% ipython --no-banner

In [1]: import numpy as np

In [2]: np.set_printoptions(precision=2, suppress=True, linewidth=200, floatmode="fixed")

In [3]: rd = lambda a: np.round(a, 2) + 0

In [4]: F = np.loadtxt("out11.csv", delimiter=",")

In [5]: F
Out[5]: 
array([[  8.67,  -0.51,   2.83,   3.02,   3.66,  -6.77,  -2.39,  -0.74],
       [ -3.19,   0.03,  -1.71,   5.70,  -3.19,   1.77,   6.73,   0.10],
       [ -4.08,  -0.27,  -1.29,   2.93,   5.25,   4.11,  -0.11,  -2.91],
       [ -0.40,  -0.94,  -1.24,   0.25,   4.05,  -9.14, -10.39,   0.24],
       [ -6.33,   0.06,   1.15,   3.64,   7.98,  -0.60,  -3.11,  -0.85],
       [ -6.08,  -0.64,  -0.12,   1.24,   3.64,  -0.13, -12.34,  -0.68],
       [ -0.48,  -0.13,  -0.23,  -3.83, -22.34,  -2.35,  -4.12,  -0.81],
       [ -2.05,   0.04,  -0.19,  -0.01,  -6.79,  -1.50,  -2.24,  -0.37],
       [ -4.03,   1.00,   1.13,   1.17,  -0.45,  -4.23,  -2.56,  -0.83],
       [  3.29,   0.57,  -1.20,   0.18,  15.55,  -0.62,  -0.86,   0.71],
       [  0.70,   0.63,   2.59,   0.11,  -7.50,  -4.29,  -7.34,  -0.34],
       [ -4.17,   0.31,   1.65,  -1.70,   0.39,   3.30,  -9.27,   0.02],
       [ -3.12,  -0.07,  -0.54,   0.59,  12.26,   1.26,  15.04,  -1.39],
       [  1.26,   0.12,   0.20,  -2.75,  -5.78,  -2.68,   5.29,  -0.48],
       [  9.05,  -0.69,  -2.02,  -1.47,  18.80,   7.40,   7.31,  -0.23],
       [ -4.65,  -1.23,  -0.09,  -0.22,  -9.93,  -2.98,  -0.06,   0.38],
       [ -0.42,   0.05,  -2.81,   5.77,  -2.71,   3.21,  -8.79,  -1.11],
       [  3.12,   0.78,  -0.39,   5.82,   4.57,  -5.12,  14.05,   3.59],
       [ -3.82,   0.13,   0.26,   3.70,  -6.61,   3.03,   5.09,   3.22],
       [ -6.87,  -0.37,  -0.09,  -1.91,   9.89,   1.17,  -5.73,  -0.68],
       [ -2.00,   0.96,   0.64,  -1.12, -13.59,   2.07,   9.58,  -1.43],
       [  0.91,  -0.37,  -1.58,   1.18,   4.71,  -2.83,   3.02,   0.03],
       [ -9.43,  -0.29,   0.06,   1.95, -13.14,  -2.20,   5.79,   0.40],
       [ -2.02,   0.71,  -0.14,  -0.84,   1.18,  -0.93, -11.21,   1.86],
       [ -2.22,   0.49,   3.07,   0.34, -10.81,  -0.39,   8.37,   0.03],
       [  1.81,   0.04,  -2.82,  -3.20,  -8.30,  -0.68,   2.12,   0.38],
       [ -3.84,   0.25,  -0.80,  -1.63,  -3.97,   0.82,  -3.33,   1.02],
       [ -7.47,  -0.03,  -0.47,   1.59,  11.25,   2.12,   2.26,   1.79],
       [ -2.77,  -1.00,   0.03,   8.84,  -5.04,  -3.44,  -8.36,   1.96],
       [  2.68,  -0.82,  -0.83,   3.22, -16.03,   0.75,   2.36,   0.19],
       [ -2.57,   0.35,  -1.29,   4.16,  -6.85,  -1.52,   3.47,  -1.03],
       [ -4.37,   0.33,  -1.75,   2.19,  -6.17,  -1.66,   6.95,  -2.73],
       [  2.26,   0.22,   2.13,   0.03,  15.67,  -0.28,   2.11,   2.17],
       [ -1.33,  -0.69,  -0.99,  -0.61,  -7.97,  -1.72,   3.56,   0.20],
       [ -0.61,   0.67,  -1.11,  -0.90,   0.68,  -2.29,  -2.20,   1.55],
       [ -1.33,   0.72,   0.89,   2.97,  10.73,   1.11,  -1.29,  -0.64],
       [ -9.84,   0.96,   2.11,  -1.41,  -8.48,  -8.53,   2.67,  -0.35]])

In [6]: Xc = F - F.mean(axis=0)

In [7]: evecs = np.linalg.svd(Xc)[2][:7]

In [8]: M2 = Xc - Xc @ evecs.T @ evecs

In [9]: rd(np.cov(Xc @ evecs.T, rowvar=False))
Out[9]: 
array([[94.55,  0.00,  0.00,  0.00,  0.00,  0.00,  0.00],
       [ 0.00, 46.47,  0.00,  0.00,  0.00,  0.00,  0.00],
       [ 0.00,  0.00, 16.13,  0.00,  0.00,  0.00,  0.00],
       [ 0.00,  0.00,  0.00, 10.53,  0.00,  0.00,  0.00],
       [ 0.00,  0.00,  0.00,  0.00,  7.76,  0.00,  0.00],
       [ 0.00,  0.00,  0.00,  0.00,  0.00,  1.96,  0.00],
       [ 0.00,  0.00,  0.00,  0.00,  0.00,  0.00,  1.71]])

In [10]: rd(np.linalg.norm(M2) / np.linalg.norm(Xc))
Out[10]: np.float64(0.04)

In [11]: rd((Xc @ evecs.T).std(axis=0))
Out[11]: array([9.59, 6.72, 3.96, 3.20, 2.75, 1.38, 1.29])
